% ipython --no-banner

In [1]: import numpy as np

In [2]: from numpy import linalg as LA

In [3]: np.set_printoptions(suppress=True, linewidth=140)

In [4]: A2 = np.array([[1, 2, -1, 0, 0, -2, 1],
   ...:     [-2, 3, 2, 3, -2, 0, 1],
   ...:     [-3, 1, 3, 3, 0, 1, 0],
   ...:     [-1, -3, -3, -2, 3, -1, -3],
   ...:     [1, -3, 2, 2, 1, -3, 0],
   ...:     [2, 0, -2, -2, 1, 0, 2],
   ...:     [-3, 1, 2, 3, -2, -3, 0]])

In [5]: mat = np.tril(A2)

In [6]: mat
Out[6]: 
array([[ 1,  0,  0,  0,  0,  0,  0],
       [-2,  3,  0,  0,  0,  0,  0],
       [-3,  1,  3,  0,  0,  0,  0],
       [-1, -3, -3, -2,  0,  0,  0],
       [ 1, -3,  2,  2,  1,  0,  0],
       [ 2,  0, -2, -2,  1,  0,  0],
       [-3,  1,  2,  3, -2, -3,  0]])

In [7]: x0 = np.array([-3, 1, 3, 0, 0, 1, 1])

In [8]: mat @ np.eye(7)[0]
Out[8]: array([ 1., -2., -3., -1.,  1.,  2., -3.])

In [9]: mat @ (2 * x0)
Out[9]: array([ -6,  18,  38, -18,   0, -24,  26])

In [10]: E = np.load("block8.npy")

In [11]: E
Out[11]: 
array([[-1.56,  1.92],
       [ 1.92, -0.44]])

In [12]: x0 = np.array([2, -3])

In [13]: target = E @ x0

In [14]: target.round(2)
Out[14]: array([-8.88,  5.16])

In [15]: np.round(LA.solve(E, E[:, 1]), 2)
Out[15]: array([0., 1.])

In [16]: np.round(LA.solve(E, target + E[:, 0]), 2)
Out[16]: array([ 3., -3.])

In [17]: np.round(LA.solve(E, -1 * target), 2)
Out[17]: array([-2.,  3.])

In [18]: f = np.array([9, -4])

In [19]: A2 = E + np.outer(f, np.eye(2)[1])

In [20]: round(LA.det(A2) / LA.det(E), 2), np.round(1 + LA.solve(E, f)[1], 2)
Out[20]: (np.float64(4.68), np.float64(4.68))

In [21]: LA.matrix_rank(A2 - E)
Out[21]: np.int64(1)

In [22]: A2
Out[22]: 
array([[-1.56, 10.92],
       [ 1.92, -4.44]])

In [23]: np.round(E.mean(axis=0), 2)
Out[23]: array([0.18, 0.74])

In [24]: LA.matrix_rank(E)
Out[24]: np.int64(2)

In [25]: E[2]
Traceback (most recent call last):
  Cell In[25], line 1
    E[2]
IndexError: index 2 is out of bounds for axis 0 with size 2


In [26]: E.shape
Out[26]: (2, 2)

In [27]: E - E[0]
Out[27]: 
array([[ 0.  ,  0.  ],
       [ 3.48, -2.36]])

In [28]: arr = np.array([[5.0, -1.0, -2.0, 3.0, 1.0],
    ...:     [-1.0, 5.0, 2.0, -3.0, -1.0],
    ...:     [-2.0, 2.0, 8.0, -6.0, -2.0],
    ...:     [3.0, -3.0, -6.0, 13.0, 3.0],
    ...:     [1.0, -1.0, -2.0, 3.0, 5.0]])

In [29]: x0 = np.ones(5)

In [30]: for _ in range(5):
    ...:     x0 = arr @ x0
    ...:     x0 /= LA.norm(x0)
    ...:     print(round(x0 @ arr @ x0, 2))
    ...: 
13.09
19.53
19.98
20.0
20.0

In [31]: x0.round(2)
Out[31]: array([ 0.25, -0.25, -0.5 ,  0.75,  0.25])

In [32]: round(LA.eigvalsh(arr)[-1], 2)
Out[32]: np.float64(20.0)
